>>> import numpy as np
>>> import numpy.linalg as la
>>> np.set_printoptions(precision=3, suppress=True, linewidth=200)
>>> def rd(a):
...     return np.round(a, 3) + 0
... 
>>> M2 = np.array([[0, 2], [-3, -1], [1, 1]])
>>> basis = np.array([[-3, 2, -3], [5, -5, 1]])
>>> rng = np.random.default_rng(3194)
>>> feats = M2 @ basis + 0.02 * rng.normal(size=(3, 3))
>>> print(rd(feats))
[[ 10.01  -10.027   2.047]
 [  3.998  -1.005   7.978]
 [  2.     -2.995  -2.027]]
>>> M2 = feats / np.sqrt((feats ** 2).mean(axis=1, keepdims=True))
>>> print(la.matrix_rank(M2) == la.matrix_rank(feats))
True
>>> print(rd(feats - feats.mean(axis=1, keepdims=True)))
[[  9.333 -10.704   1.371]
 [  0.341  -4.662   4.321]
 [  3.008  -1.988  -1.02 ]]
>>> print(la.matrix_rank(feats - feats.mean(axis=1, keepdims=True)))
2
>>> W0 = np.loadtxt("w.csv", delimiter=",")
>>> print(W0)
[[ 1.  1.  1.  1.  1.  1.  1.  1.]
 [ 1. -1. -1.  1. -1.  1.  1. -1.]
 [ 1. -1.  1. -1.  1. -1.  1. -1.]]
>>> # column 4 repeats column 2
>>> M2 = W0 / la.norm(W0, axis=1, keepdims=True)
>>> cov = M2 @ M2.T
>>> print(rd(cov[0]))
[1. 0. 0.]
>>> u, v = W0[2], W0[1]
>>> print(u @ u)
8.0
>>> print(u @ v)
0.0
>>> p = (u @ v) / (u @ u) * u
>>> print((v - p) @ u)
0.0
>>> print(np.outer(u, v))
[[ 1. -1. -1.  1. -1.  1.  1. -1.]
 [-1.  1.  1. -1.  1. -1. -1.  1.]
 [ 1. -1. -1.  1. -1.  1.  1. -1.]
 [-1.  1.  1. -1.  1. -1. -1.  1.]
 [ 1. -1. -1.  1. -1.  1.  1. -1.]
 [-1.  1.  1. -1.  1. -1. -1.  1.]
 [ 1. -1. -1.  1. -1.  1.  1. -1.]
 [-1.  1.  1. -1.  1. -1. -1.  1.]]
>>> print(W0.shape)
(3, 8)
>>> print(W0.sum(axis=1))
[8. 0. 0.]
>>> print(W0 - W0[0])
[[ 0.  0.  0.  0.  0.  0.  0.  0.]
 [ 0. -2. -2.  0. -2.  0.  0. -2.]
 [ 0. -2.  0. -2.  0. -2.  0. -2.]]
>>> print(rd(W0.mean(axis=0)))
[ 1.    -0.333  0.333  0.333  0.333  0.333  1.    -0.333]
>>> print(la.matrix_rank(W0))
3
>>> M2 = np.array([[2], [2], [2], [0], [2], [0], [0]])
>>> basis = np.array([[1, 7, 0, 2, 1, 2, 0]])
>>> E = M2 @ basis
>>> print(E)
[[ 2 14  0  4  2  4  0]
 [ 2 14  0  4  2  4  0]
 [ 2 14  0  4  2  4  0]
 [ 0  0  0  0  0  0  0]
 [ 2 14  0  4  2  4  0]
 [ 0  0  0  0  0  0  0]
 [ 0  0  0  0  0  0  0]]
>>> print(np.allclose(E, E.T))
False
>>> print(rd(np.abs(la.eigvals(E)).max()))
18.0
>>> print(rd(np.sort(np.abs(la.eigvals(E)))))
[ 0.  0.  0.  0.  0.  0. 18.]
>>> print(np.trace(E))
18
>>> print(np.allclose(E @ E.T, E.T @ E))
False
>>> print((E - E.T) / 2)
[[ 0.  6. -1.  2.  0.  2.  0.]
 [-6.  0. -7.  2. -6.  2.  0.]
 [ 1.  7.  0.  2.  1.  2.  0.]
 [-2. -2. -2.  0. -2.  0.  0.]
 [ 0.  6. -1.  2.  0.  2.  0.]
 [-2. -2. -2.  0. -2.  0.  0.]
 [ 0.  0.  0.  0.  0.  0.  0.]]
>>> print(la.matrix_power(E, 2))
[[ 36 252   0  72  36  72   0]
 [ 36 252   0  72  36  72   0]
 [ 36 252   0  72  36  72   0]
 [  0   0   0   0   0   0   0]
 [ 36 252   0  72  36  72   0]
 [  0   0   0   0   0   0   0]
 [  0   0   0   0   0   0   0]]
>>> left, sigma, Vh = la.svd(E)
>>> evecs = Vh[:(sigma > 1e-8).sum()]
>>> x0 = E[3] + 5 * E[6] + rng.integers(2) * np.eye(7)[0]
>>> print(x0)
[1. 0. 0. 0. 0. 0. 0.]
>>> print(rd(evecs.T @ evecs))
[[0.017 0.119 0.    0.034 0.017 0.034 0.   ]
 [0.119 0.831 0.    0.237 0.119 0.237 0.   ]
 [0.    0.    0.    0.    0.    0.    0.   ]
 [0.034 0.237 0.    0.068 0.034 0.068 0.   ]
 [0.017 0.119 0.    0.034 0.017 0.034 0.   ]
 [0.034 0.237 0.    0.068 0.034 0.068 0.   ]
 [0.    0.    0.    0.    0.    0.    0.   ]]
>>> print(rd(la.norm(x0 - evecs.T @ evecs @ x0)))
0.991
>>> print(la.matrix_rank(np.vstack([E, x0])))
2
>>> print(la.cond(E) > 100)
True
>>> print(np.argsort(-la.norm(E, axis=0).round(6), kind="stable")[:3])
[1 3 5]
>>> print([round(float(x), 3) for x in la.svd(E, compute_uv=False)[:3]])
[30.725, 0.0, 0.0]
>>> print(E @ E)
[[ 36 252   0  72  36  72   0]
 [ 36 252   0  72  36  72   0]
 [ 36 252   0  72  36  72   0]
 [  0   0   0   0   0   0   0]
 [ 36 252   0  72  36  72   0]
 [  0   0   0   0   0   0   0]
 [  0   0   0   0   0   0   0]]
>>> print((E != 0).astype(int))
[[1 1 0 1 1 1 0]
 [1 1 0 1 1 1 0]
 [1 1 0 1 1 1 0]
 [0 0 0 0 0 0 0]
 [1 1 0 1 1 1 0]
 [0 0 0 0 0 0 0]
 [0 0 0 0 0 0 0]]
>>> left, sigma, Vh = la.svd(E)
>>> print(np.argmax(sigma[:-1] / (sigma[1:] + 1e-6)) + 1)
1
>>> M2 = left[:, :1] @ np.diag(sigma[:1]) @ Vh[:1]
>>> print(rd(M2))
[[ 2. 14.  0.  4.  2.  4.  0.]
 [ 2. 14.  0.  4.  2.  4.  0.]
 [ 2. 14.  0.  4.  2.  4.  0.]
 [ 0.  0.  0.  0.  0.  0.  0.]
 [ 2. 14.  0.  4.  2.  4.  0.]
 [ 0.  0.  0.  0.  0.  0.  0.]
 [ 0.  0.  0.  0.  0.  0.  0.]]
>>> print(rd(np.abs(E - M2).max()))
0.0
>>> print(la.matrix_rank(E, rtol=0.05))
1
>>> m1 = np.load("data.npy")
>>> print(m1)
[[3 0 2]
 [2 3 0]
 [0 2 3]]
>>> print(rd(np.poly(m1)))
[  1.  -9.  27. -35.]
>>> print(np.einsum("ij,ji->", m1, m1))
27
>>> print(rd(la.eigvals(m1)))
[2.+1.732j 2.-1.732j 5.+0.j   ]
>>> print(rd(la.eigvals(m1).sum().real))
9.0
>>> print(rd(la.det(m1[::-1])))
-35.0
>>> print(np.einsum("ii->", m1))
9
>>> print(m1 @ (-1.0) ** np.arange(3))
[ 5. -1.  1.]
>>> print(rd(np.fft.fft(m1[0])))
[5.+0.j    2.+1.732j 2.-1.732j]
>>> print(m1 @ np.ones(3))
[5. 5. 5.]
>>> print(rd(np.sort(np.abs(np.fft.fft(m1[0])))), rd(np.sort(la.svd(m1, compute_uv=False))))
[2.646 2.646 5.   ] [2.646 2.646 5.   ]
>>> print((m1 @ m1)[0])
[ 9  4 12]
>>> print(np.allclose(m1 @ m1.T, m1.T @ m1))
True
>>> x0 = np.array([-1, 0, 0])
>>> a = np.maximum(m1 @ x0, 0)
>>> print(m1.T @ a)
[0 0 0]
>>> print(a)
[0 0 0]
>>> F = np.load("a.npy")
>>> print(F)
[[ -1.   0.   8.   8.]
 [  0.  -6.  26.  21.]
 [  0. -10.  43.  34.]
 [  0.  10. -52. -43.]]
>>> lab = rng.permutation(7)
>>> print(lab)
[3 4 2 1 6 5 0]
>>> M2 = E[lab][:, lab]
>>> print(np.trace(M2))
18
>>> print(np.diag(M2))
[ 0  2  0 14  0  0  2]
>>> print(np.allclose(M2, E))
False
>>> x0 = np.array([-2, 0, 1, -5])
>>> print((F @ x0).argmax())
3
>>> print((F * x0).sum(axis=1))
[ -30.  -79. -127.  163.]
>>> print(F @ np.ones(4))
[ 15.  41.  67. -85.]
>>> Q = F.astype(float).copy()
>>> for j in range(4):
...     Q[:, j] -= Q[:, :j] @ (Q[:, :j].T @ Q[:, j])
...     Q[:, j] /= la.norm(Q[:, j])
... 
>>> print(rd(Q.T @ Q))
[[1. 0. 0. 0.]
 [0. 1. 0. 0.]
 [0. 0. 1. 0.]
 [0. 0. 0. 1.]]
>>> left, sigma, Vh = la.svd(F)
>>> print(np.argmax(sigma[:-1] / (sigma[1:] + 1e-6)) + 1)
1
>>> print(rd(sigma))
[95.032  2.903  0.613  0.213]
>>> M2 = left[:, :1] @ np.diag(sigma[:1]) @ Vh[:1]
>>> print(rd(np.abs(F - M2).max()))
1.775
>>> print(la.matrix_rank(M2))
1
>>> print(la.matrix_rank(F, rtol=0.1))
1
>>> print(np.argsort(-la.norm(F, axis=0).round(6), kind="stable")[:3])
[2 3 1]
>>> data = np.array([[0, 1, -1, 2, 1, 3, 3, -3],
...     [0, 0, 3, 2, 3, 0, 2, -2],
...     [0, 0, 0, 3, 2, -1, 3, -1],
...     [0, 0, 0, 0, -3, 2, -3, 3],
...     [0, 0, 0, 0, 0, 2, 3, -2],
...     [0, 0, 0, 0, 0, 0, -3, -2],
...     [0, 0, 0, 0, 0, 0, 0, 2],
...     [0, 0, 0, 0, 0, 0, 0, 0]])
>>> print(data)
[[ 0  1 -1  2  1  3  3 -3]
 [ 0  0  3  2  3  0  2 -2]
 [ 0  0  0  3  2 -1  3 -1]
 [ 0  0  0  0 -3  2 -3  3]
 [ 0  0  0  0  0  2  3 -2]
 [ 0  0  0  0  0  0 -3 -2]
 [ 0  0  0  0  0  0  0  2]
 [ 0  0  0  0  0  0  0  0]]
>>> # triangular, det is the product of the diagonal
>>> print(np.allclose(data[:-1].T @ la.lstsq(data[:-1].T, data[-1])[0], data[-1]))
True
>>> print(rd(la.det(data)))
0.0
>>> print(data @ data)
[[  0   0   3  -1  -5   7 -13   3]
 [  0   0   0   9   0   7  12   1]
 [  0   0   0   0  -9  10   0  13]
 [  0   0   0   0   0  -6 -15  -4]
 [  0   0   0   0   0   0  -6   2]
 [  0   0   0   0   0   0   0  -6]
 [  0   0   0   0   0   0   0   0]
 [  0   0   0   0   0   0   0   0]]
>>> print(np.allclose(data, data.T))
False
>>> print(la.matrix_power(data, 2))
[[  0   0   3  -1  -5   7 -13   3]
 [  0   0   0   9   0   7  12   1]
 [  0   0   0   0  -9  10   0  13]
 [  0   0   0   0   0  -6 -15  -4]
 [  0   0   0   0   0   0  -6   2]
 [  0   0   0   0   0   0   0  -6]
 [  0   0   0   0   0   0   0   0]
 [  0   0   0   0   0   0   0   0]]
>>> print(rd(np.sort(np.abs(la.eigvals(data)))))
[0. 0. 0. 0. 0. 0. 0. 0.]
>>> print((data + data.T) / 2)
[[ 0.   0.5 -0.5  1.   0.5  1.5  1.5 -1.5]
 [ 0.5  0.   1.5  1.   1.5  0.   1.  -1. ]
 [-0.5  1.5  0.   1.5  1.  -0.5  1.5 -0.5]
 [ 1.   1.   1.5  0.  -1.5  1.  -1.5  1.5]
 [ 0.5  1.5  1.  -1.5  0.   1.   1.5 -1. ]
 [ 1.5  0.  -0.5  1.   1.   0.  -1.5 -1. ]
 [ 1.5  1.   1.5 -1.5  1.5 -1.5  0.   1. ]
 [-1.5 -1.  -0.5  1.5 -1.  -1.   1.   0. ]]
>>> print(rd(np.abs(la.eigvals(data)).max()))
0.0
